In [1]: import numpy as np

In [2]: from numpy import linalg as LA

In [3]: np.set_printoptions(precision=1, suppress=True, linewidth=140)

In [4]: mat = np.loadtxt("case1.csv", delimiter=",")

In [5]: mat
Out[5]: 
array([[ 3.,  1.,  3.,  1.,  3.,  1.],
       [-1., -3., -1., -3., -1., -3.],
       [ 2., -3.,  2., -3.,  2., -3.],
       [ 3.,  1.,  3.,  1.,  3.,  1.],
       [-1., -3., -1., -3., -1., -3.],
       [ 2., -3.,  2., -3.,  2., -3.]])

In [6]: # rows 0 and 3 are equal

In [7]: Uu, sv, Vt = LA.svd(mat)

In [8]: sv.round(1) + 0
Out[8]: array([10.7,  9.2,  0. ,  0. ,  0. ,  0. ])

In [9]: print(np.argmax(sv[:-1] / (sv[1:] + 1e-6)) + 1)
2

In [10]: A2 = Uu[:, :2] @ np.diag(sv[:2]) @ Vt[:2]

In [11]: A2
Out[11]: 
array([[ 3.,  1.,  3.,  1.,  3.,  1.],
       [-1., -3., -1., -3., -1., -3.],
       [ 2., -3.,  2., -3.,  2., -3.],
       [ 3.,  1.,  3.,  1.,  3.,  1.],
       [-1., -3., -1., -3., -1., -3.],
       [ 2., -3.,  2., -3.,  2., -3.]])

In [12]: r = LA.matrix_rank(A2)

In [13]: r
Out[13]: np.int64(2)

In [14]: null = LA.svd(A2)[2][r:].T

In [15]: [int(LA.matrix_rank(np.delete(A2, i, axis=0))) for i in range(6)]
Out[15]: [2, 2, 2, 2, 2, 2]

In [16]: np.round(A2 @ null, 1) + 0
Out[16]: 
array([[0., 0., 0., 0.],
       [0., 0., 0., 0.],
       [0., 0., 0., 0.],
       [0., 0., 0., 0.],
       [0., 0., 0., 0.],
       [0., 0., 0., 0.]])

In [17]: np.allclose(A2 @ null, 0)
Out[17]: True

In [18]: [int(LA.matrix_rank(A2[:i])) for i in range(1, len(A2) + 1)]
Out[18]: [1, 2, 2, 2, 2, 2]

In [19]: LA.matrix_rank(A2.T @ A2), LA.matrix_rank(A2 @ A2.T)
Out[19]: (np.int64(2), np.int64(2))
